% python3 -q
>>> import numpy as np
>>> np.set_printoptions(suppress=True, linewidth=100)
>>> m1 = np.loadtxt("test11.csv", delimiter=",")
>>> m1
array([[  3. ,   2.7,   0. ,   4.6,   4.3,   2.7,   0.8,  -0.6],
       [ -6.5,  11. ,   0. ,  -3.4,   0.6,  -2.1,  -3.2,  12.6],
       [  1.3,   2.6,  -0.2,   2.5,   2.8,   1.5,   0.4,   0.6],
       [ -7.2,   5.1,  -1.2,  -4.6,  -1.8,  -3.5,  -3.4,   9.1],
       [ -6. ,   4.3,  -4.8,   1.9,   2.7,  -1.7,  -3.5,   7.3],
       [ -9.8,   7.4,  -3.6,  -3.6,  -0.5,  -4.4,  -5.2,  12.7],
       [  6.7,  -2.9,   1.3,   4.9,   3.1,   3.6,   2.9,  -7.2],
       [ -0.6,  -1.8,  -7.1,  10. ,   7. ,   1.8,  -1.4,  -1.8],
       [ -5.8,   2.8,  -1.1,  -3.9,  -2.3,  -3.1,  -2.8,   6.6],
       [ -3.8,  -1.4,  -3.6,   0.6,   0. ,  -1.8,  -2. ,   1.9],
       [ -3. ,  -1. ,  -3.6,   1.4,   0.5,  -1.2,  -2. ,   1.4],
       [ -6.9,   7.1,   1.2,  -7.6,  -3.5,  -3.9,  -2.9,  10.8],
       [ -0.9,  -2.2,  -2.4,   2. ,   0.8,  -0.4,  -0.5,  -1.2],
       [ -1.7,   5.1,   6.1,  -9.9,  -5.9,  -2.6,   0. ,   6. ],
       [  6.6,  -0.1,   9.4,  -6.9,  -5.3,   1.4,   4.4,  -4.2],
       [  5.2,  -5.4,   1.2,   2.3,   0.3,   2.3,   2.5,  -7.9],
       [  7.7,  -4.1,   4.7,   0.1,  -1.3,   3. ,   4.3,  -8.5],
       [ -5.2,  -3.9,  -3.6,  -2. ,  -2.8,  -3.3,  -2.4,   1.3],
       [ -5. ,   1.7,  -0.1,  -5.5,  -3.7,  -3.2,  -2.3,   5.2],
       [  0.6,  -4.1,  -4.9,   7.1,   4.1,   1.6,  -0.2,  -4.3],
       [  3.3,   3.9,   1.3,   3.4,   3.9,   2.7,   1.3,  -0.1],
       [ -1.8,  -4.8,   0. ,  -4. ,  -4.6,  -2.4,  -0.2,  -1.9],
       [ -5.3,   8.5,   0. ,  -2.9,   0.4,  -1.9,  -2.6,  10.2],
       [ -5.9,   2.4,  -7.1,   5. ,   4.5,  -1.3,  -3.8,   5.4],
       [ -5.3,   3.3,  -3.6,   0.5,   1.1,  -1.8,  -3. ,   6. ],
       [ -5.2,   5.9,  -6. ,   5.5,   6. ,  -0.1,  -3.6,   7.2],
       [  5.9,  -1.5,  10.9, -10.4,  -8.4,   0. ,   4.4,  -4.1],
       [  8.3,  -4.3,   4.8,   0.8,  -0.3,   3.4,   4.4,  -9. ],
       [ -6.6,  -3.6,  -8.4,   4.1,   1.8,  -2.6,  -3.9,   1.6],
       [-12. ,   1.8,  -9.8,   1.5,   1.5,  -4.8,  -6.5,   9.8],
       [  0.4,   2.3,  -0.1,   1.7,   1.8,   1.1,   0. ,   1.3],
       [  1.5,  -1.8,  -2.3,   4.8,   3.4,   1.5,   0.5,  -2.9]])
>>> rng = np.random.default_rng(9359)
>>> labels = rng.permutation(8)
>>> A2 = m1[:, labels] * rng.choice([-1, 1], 8)
>>> A2
array([[  4.3,   4.6,   2.7,   0. ,  -3. ,   0.6,   2.7,  -0.8],
       [  0.6,  -3.4,  -2.1,   0. ,   6.5, -12.6,  11. ,   3.2],
       [  2.8,   2.5,   1.5,  -0.2,  -1.3,  -0.6,   2.6,  -0.4],
       [ -1.8,  -4.6,  -3.5,  -1.2,   7.2,  -9.1,   5.1,   3.4],
       [  2.7,   1.9,  -1.7,  -4.8,   6. ,  -7.3,   4.3,   3.5],
       [ -0.5,  -3.6,  -4.4,  -3.6,   9.8, -12.7,   7.4,   5.2],
       [  3.1,   4.9,   3.6,   1.3,  -6.7,   7.2,  -2.9,  -2.9],
       [  7. ,  10. ,   1.8,  -7.1,   0.6,   1.8,  -1.8,   1.4],
       [ -2.3,  -3.9,  -3.1,  -1.1,   5.8,  -6.6,   2.8,   2.8],
       [  0. ,   0.6,  -1.8,  -3.6,   3.8,  -1.9,  -1.4,   2. ],
       [  0.5,   1.4,  -1.2,  -3.6,   3. ,  -1.4,  -1. ,   2. ],
       [ -3.5,  -7.6,  -3.9,   1.2,   6.9, -10.8,   7.1,   2.9],
       [  0.8,   2. ,  -0.4,  -2.4,   0.9,   1.2,  -2.2,   0.5],
       [ -5.9,  -9.9,  -2.6,   6.1,   1.7,  -6. ,   5.1,  -0. ],
       [ -5.3,  -6.9,   1.4,   9.4,  -6.6,   4.2,  -0.1,  -4.4],
       [  0.3,   2.3,   2.3,   1.2,  -5.2,   7.9,  -5.4,  -2.5],
       [ -1.3,   0.1,   3. ,   4.7,  -7.7,   8.5,  -4.1,  -4.3],
       [ -2.8,  -2. ,  -3.3,  -3.6,   5.2,  -1.3,  -3.9,   2.4],
       [ -3.7,  -5.5,  -3.2,  -0.1,   5. ,  -5.2,   1.7,   2.3],
       [  4.1,   7.1,   1.6,  -4.9,  -0.6,   4.3,  -4.1,   0.2],
       [  3.9,   3.4,   2.7,   1.3,  -3.3,   0.1,   3.9,  -1.3],
       [ -4.6,  -4. ,  -2.4,   0. ,   1.8,   1.9,  -4.8,   0.2],
       [  0.4,  -2.9,  -1.9,   0. ,   5.3, -10.2,   8.5,   2.6],
       [  4.5,   5. ,  -1.3,  -7.1,   5.9,  -5.4,   2.4,   3.8],
       [  1.1,   0.5,  -1.8,  -3.6,   5.3,  -6. ,   3.3,   3. ],
       [  6. ,   5.5,  -0.1,  -6. ,   5.2,  -7.2,   5.9,   3.6],
       [ -8.4, -10.4,   0. ,  10.9,  -5.9,   4.1,  -1.5,  -4.4],
       [ -0.3,   0.8,   3.4,   4.8,  -8.3,   9. ,  -4.3,  -4.4],
       [  1.8,   4.1,  -2.6,  -8.4,   6.6,  -1.6,  -3.6,   3.9],
       [  1.5,   1.5,  -4.8,  -9.8,  12. ,  -9.8,   1.8,   6.5],
       [  1.8,   1.7,   1.1,  -0.1,  -0.4,  -1.3,   2.3,  -0. ],
       [  3.4,   4.8,   1.5,  -2.3,  -1.5,   2.9,  -1.8,  -0.5]])
>>> U, _, Vh = np.linalg.svd(m1.T @ A2)
>>> np.round(U @ Vh, 1) + 0
array([[ 0.,  0.,  0.,  0., -1.,  0.,  0.,  0.],
       [ 0.,  0.,  0.,  0.,  0.,  0.,  1.,  0.],
       [ 0.,  0.,  0.,  1.,  0.,  0.,  0.,  0.],
       [ 0.,  1.,  0.,  0.,  0.,  0.,  0.,  0.],
       [ 1.,  0.,  0.,  0.,  0.,  0.,  0.,  0.],
       [ 0.,  0.,  1.,  0.,  0.,  0.,  0.,  0.],
       [ 0.,  0.,  0.,  0.,  0.,  0.,  0., -1.],
       [ 0.,  0.,  0.,  0.,  0., -1.,  0.,  0.]])
>>> np.round(np.linalg.lstsq(m1, A2)[0], 1) + 0
array([[ 0.,  0.,  0.,  0., -1.,  0.,  0.,  0.],
       [ 0.,  0.,  0.,  0.,  0.,  0.,  1.,  0.],
       [ 0.,  0.,  0.,  1.,  0.,  0.,  0.,  0.],
       [ 0.,  1.,  0.,  0.,  0.,  0.,  0.,  0.],
       [ 1.,  0.,  0.,  0.,  0.,  0.,  0.,  0.],
       [ 0.,  0.,  1.,  0.,  0.,  0.,  0.,  0.],
       [ 0.,  0.,  0.,  0.,  0.,  0.,  0., -1.],
       [ 0.,  0.,  0.,  0.,  0., -1.,  0.,  0.]])
